$ python -q
>>> import numpy as np
>>> np.set_printoptions(suppress=True, linewidth=140)
>>> K = np.loadtxt("a.csv", delimiter=",")
>>> K
array([[ 0.,  7.,  0.],
       [-7.,  0., -1.],
       [ 0.,  1.,  0.]])
>>> U, s, Vh = np.linalg.svd(K)
>>> np.argmax(s[:-1] / (s[1:] + 1e-6)) + 1
np.int64(2)
>>> B = U[:, :2] @ np.diag(s[:2]) @ Vh[:2]
>>> np.linalg.matrix_rank(B)
np.int64(2)
>>> arr = np.loadtxt("sample2.csv", delimiter=",")
>>> arr
array([[ 0.9  , -1.443,  0.7  ],
       [-1.1  ,  0.87 , -0.5  ],
       [ 0.5  , -0.754,  0.4  ],
       [ 1.3  , -0.918,  0.4  ],
       [-0.7  , -1.421,  0.6  ],
       [ 0.   ,  2.696, -1.3  ],
       [ 0.1  , -0.307,  0.1  ],
       [ 0.9  ,  0.733, -0.3  ],
       [ 1.3  ,  1.433, -0.7  ],
       [ 1.2  ,  1.61 , -0.8  ],
       [ 0.2  ,  1.37 , -0.7  ],
       [ 0.6  , -0.419,  0.3  ],
       [ 0.8  ,  2.831, -1.4  ],
       [ 0.2  ,  0.886, -0.4  ],
       [ 0.7  , -1.032,  0.5  ],
       [ 1.1  ,  1.538, -0.7  ],
       [ 0.3  ,  0.982, -0.5  ]])
>>> B = np.c_[arr[:, :1] @ np.array([[1]]), np.array([2, 2, -1, 1, 2, 1, 2, -2, 1, -1, -1, 0, 0, -2, 2, -1, -2])]
>>> B
array([[ 0.9,  2. ],
       [-1.1,  2. ],
       [ 0.5, -1. ],
       [ 1.3,  1. ],
       [-0.7,  2. ],
       [ 0. ,  1. ],
       [ 0.1,  2. ],
       [ 0.9, -2. ],
       [ 1.3,  1. ],
       [ 1.2, -1. ],
       [ 0.2, -1. ],
       [ 0.6,  0. ],
       [ 0.8,  0. ],
       [ 0.2, -2. ],
       [ 0.7,  2. ],
       [ 1.1, -1. ],
       [ 0.3, -2. ]])
>>> np.round(np.linalg.norm(np.linalg.qr(arr)[0].T @ B, axis=0) ** 2 / ((B ** 2).sum(axis=0) + 1e-12), 3)
array([1.  , 0.38])
